$ python -q
>>> import numpy as np
>>> from numpy import linalg as LA
>>> np.set_printoptions(precision=2, suppress=True, linewidth=140)
>>> A = np.array([[1.35, -0.38, 0.92, 0.59, -0.18, 0.14, 0.94, 0.49],
...     [-0.38, 1.37, -0.44, -0.67, -1.19, -0.51, -0.26, 0.6],
...     [0.92, -0.44, 0.31, -0.78, 1.61, -0.29, -0.52, 0.45],
...     [0.59, -0.67, -0.78, 0.89, -0.35, -0.1, -0.98, -0.2],
...     [-0.18, -1.19, 1.61, -0.35, -0.32, 0.06, -0.84, -0.08],
...     [0.14, -0.51, -0.29, -0.1, 0.06, 1.34, -0.44, 1.05],
...     [0.94, -0.26, -0.52, -0.98, -0.84, -0.44, 0.0, -0.28],
...     [0.49, 0.6, 0.45, -0.2, -0.08, 1.05, -0.28, 0.05]])
>>> x = np.array([0, -1, 2, 0, -1, -1, -3, 0])
>>> print((A @ x).argmax())
4
>>> print(A @ x)
[-0.56  0.23  1.3   2.5   7.19 -0.15  0.5   0.17]
>>> print(A @ np.ones(8))
[ 3.87 -1.48  1.26 -1.6  -1.29  1.25 -2.38  2.08]
>>> print(LA.norm(A @ x) <= LA.norm(A, 2) * LA.norm(x) + 1e-9)
True
>>> print(A @ np.eye(8)[1])
[-0.38  1.37 -0.44 -0.67 -1.19 -0.51 -0.26  0.6 ]
>>> print(np.sign((A @ x).round(6)))
[-1.  1.  1.  1.  1. -1.  1.  1.]
>>> print(np.einsum("ij,j->i", A, x))
[-0.56  0.23  1.3   2.5   7.19 -0.15  0.5   0.17]
>>> print(A * x)
[[ 0.    0.38  1.84  0.    0.18 -0.14 -2.82  0.  ]
 [-0.   -1.37 -0.88 -0.    1.19  0.51  0.78  0.  ]
 [ 0.    0.44  0.62 -0.   -1.61  0.29  1.56  0.  ]
 [ 0.    0.67 -1.56  0.    0.35  0.1   2.94 -0.  ]
 [-0.    1.19  3.22 -0.    0.32 -0.06  2.52 -0.  ]
 [ 0.    0.51 -0.58 -0.   -0.06 -1.34  1.32  0.  ]
 [ 0.    0.26 -1.04 -0.    0.84  0.44 -0.   -0.  ]
 [ 0.   -0.6   0.9  -0.    0.08 -1.05  0.84  0.  ]]
>>> rng = np.random.default_rng(190105)
>>> out = A + rng.integers(-2, 3, (8, 6)) @ rng.integers(-2, 3, (6, 8))
>>> print(out)
[[ 2.35 -3.38 -3.08  1.59  2.82  6.14 -2.06  1.49]
 [ 0.62  5.37  1.56 -4.67 -3.19 -1.51  0.74 -1.4 ]
 [ 0.92 -0.44  2.31  0.22 -1.39  1.71 -1.52 -0.55]
 [-2.41 -2.67 -2.78  4.89 -8.35 -1.1  -5.98 -2.2 ]
 [-5.18 -0.19 -0.39  2.65  1.68 -4.94 -1.84  2.92]
 [ 4.14 -2.51 -6.29 -3.1  -1.94  2.34 -3.44 -0.95]
 [ 1.94  0.74  1.48 -0.98 -6.84  0.56 -2.   -2.28]
 [-1.51 -4.4  -3.55  5.8  -0.08  5.05 -5.28  2.05]]
>>> print(np.abs(out - A).sum(axis=1))
[22. 17. 10. 27. 22. 23. 15. 28.]
>>> print(out - A)
[[ 1. -3. -4.  1.  3.  6. -3.  1.]
 [ 1.  4.  2. -4. -2. -1.  1. -2.]
 [ 0.  0.  2.  1. -3.  2. -1. -1.]
 [-3. -2. -2.  4. -8. -1. -5. -2.]
 [-5.  1. -2.  3.  2. -5. -1.  3.]
 [ 4. -2. -6. -3. -2.  1. -3. -2.]
 [ 1.  1.  2.  0. -6.  1. -2. -2.]
 [-2. -5. -4.  6.  0.  4. -5.  2.]]
>>> print(np.round(LA.svd(out - A, compute_uv=False), 2) + 0)
[16.06 12.77 11.45  7.24  2.84  1.2   0.    0.  ]
